>>> import numpy as np
>>> np.set_printoptions(precision=1, suppress=True, linewidth=100)
>>> F = np.load("block18.npy")
>>> print(F)
[[ 5 11  8 11  7  9]
 [ 3  9  6  9  5  7]
 [ 4 10  7 10  6  8]
 [ 6 12  9 12  8 10]
 [ 3  9  6  9  5  7]]
>>> # columns 1 and 3 are equal
>>> theta = np.radians(60)
>>> R = np.eye(6)
>>> R[0, 0] = R[4, 4] = np.cos(theta)
>>> R[0, 4], R[4, 0] = -np.sin(theta), np.sin(theta)
>>> print(R)
[[ 0.5  0.   0.   0.  -0.9  0. ]
 [ 0.   1.   0.   0.   0.   0. ]
 [ 0.   0.   1.   0.   0.   0. ]
 [ 0.   0.   0.   1.   0.   0. ]
 [ 0.9  0.   0.   0.   0.5  0. ]
 [ 0.   0.   0.   0.   0.   1. ]]
>>> A2 = F @ R.T
>>> print(np.abs(A2 - F).max(axis=0))
[9.9 0.  0.  0.  1.2 0. ]
>>> print(round(float(np.linalg.det(R)), 1), np.trace(R))
1.0 5.0
>>> print(np.round(np.linalg.svd(F, compute_uv=False), 1) + 0, np.round(np.linalg.svd(A2, compute_uv=False), 1) + 0)
[44.2  1.7  0.   0.   0. ] [44.2  1.7  0.   0.   0. ]
>>> print(round(float(np.linalg.det(R)), 1))
1.0
>>> print(np.flatnonzero(np.linalg.matrix_power((R != 0) + (R.T != 0) + np.eye(6), 6)[3]))
[3]
>>> print(np.linalg.cond(F) > 100)
True
>>> print(np.linalg.matrix_rank(F, rtol=0.1))
1
>>> print(np.round(np.linalg.norm(F, 2) / np.linalg.norm(F), 1))
1.0
>>> f, v = F[2], F[1]
>>> print(f @ f)
365
>>> pr = (f @ v) / (f @ f) * f
>>> print(round(float((v - pr) @ f), 1))
0.0
>>> print(round(float(np.linalg.norm(f + v) ** 2 + np.linalg.norm(f - v) ** 2), 1))
1292.0
>>> print(np.allclose(F[:-1].T @ np.linalg.lstsq(F[:-1].T, F[-1])[0], F[-1]))
True
>>> print(round(np.trace(np.linalg.pinv(F) @ F), 1))
2.0
>>> print(np.abs(np.diag(np.linalg.qr(F)[1])) > 1e-9)
[ True  True False False False]
>>> A2 = np.array([[9, 3], [0, 3]])
>>> C = np.array([[2, 2, -1, -2], [0, -2, 0, -1], [-1, 1, -2, 1], [-2, 2, -2, -1]])
>>> M = np.block([[A2, np.array([[6, 4, 9, 8], [0, 8, 4, 2]])], [np.zeros((4, 2)), C]])
>>> print(M)
[[ 9.  3.  6.  4.  9.  8.]
 [ 0.  3.  0.  8.  4.  2.]
 [ 0.  0.  2.  2. -1. -2.]
 [ 0.  0.  0. -2.  0. -1.]
 [ 0.  0. -1.  1. -2.  1.]
 [ 0.  0. -2.  2. -2. -1.]]
>>> U, sv, VT = np.linalg.svd(F)
>>> print(sv.round(1) + 0)
[44.2  1.7  0.   0.   0. ]
>>> A2 = U[:, :2] @ np.diag(sv[:2]) @ VT[:2]
>>> print(np.linalg.matrix_rank(F, rtol=0.05))
1
>>> print(np.linalg.matrix_rank(A2))
2
>>> print(np.round(np.linalg.norm(F - A2, 2), 1), np.round(sv[2], 1))
0.0 0.0
>>> K = np.array([[-3.0, 2.0, 2.0, 0.0, 0.0, 0.0],
...     [-2.0, -3.0, 0.0, 0.0, 0.0, 0.0],
...     [2.0, -2.0, 1.0, 0.0, 0.0, 0.0],
...     [0.0, 0.0, 0.0, 1.0, -1.0, 1.0],
...     [0.0, 0.0, 0.0, -3.0, 2.0, 1.0],
...     [0.0, 0.0, 0.0, -1.0, -1.0, -1.0]])
>>> # 2 groups of indices that never mix
>>> A2 = np.linalg.inv(K)
>>> print(A2.round(1) + 0)
[[-0.1 -0.2  0.2  0.   0.   0. ]
 [ 0.1 -0.2 -0.1  0.   0.   0. ]
 [ 0.3 -0.1  0.4  0.   0.   0. ]
 [ 0.   0.   0.  -0.1 -0.2 -0.4]
 [ 0.   0.   0.  -0.5  0.  -0.5]
 [ 0.   0.   0.   0.6  0.2 -0.1]]
>>> print((np.abs(A2) > 1e-9).astype(int))
[[1 1 1 0 0 0]
 [1 1 1 0 0 0]
 [1 1 1 0 0 0]
 [0 0 0 1 1 1]
 [0 0 0 1 0 1]
 [0 0 0 1 1 1]]
>>> print(round(float(np.linalg.det(K) * np.linalg.det(A2)), 1))
1.0
>>> print(np.round(K @ A2, 1) + 0)
[[1. 0. 0. 0. 0. 0.]
 [0. 1. 0. 0. 0. 0.]
 [0. 0. 1. 0. 0. 0.]
 [0. 0. 0. 1. 0. 0.]
 [0. 0. 0. 0. 1. 0.]
 [0. 0. 0. 0. 0. 1.]]
>>> print(np.round(np.linalg.det(K) * A2, 1) + 0)
[[ -24.  -48.   48.    0.    0.    0.]
 [  16.  -56.  -32.    0.    0.    0.]
 [  80.  -16.  104.    0.    0.    0.]
 [   0.    0.    0.  -33.  -66.  -99.]
 [   0.    0.    0. -132.    0. -132.]
 [   0.    0.    0.  165.   66.  -33.]]
>>> print(round(float(np.linalg.cond(K)), 1))
4.3
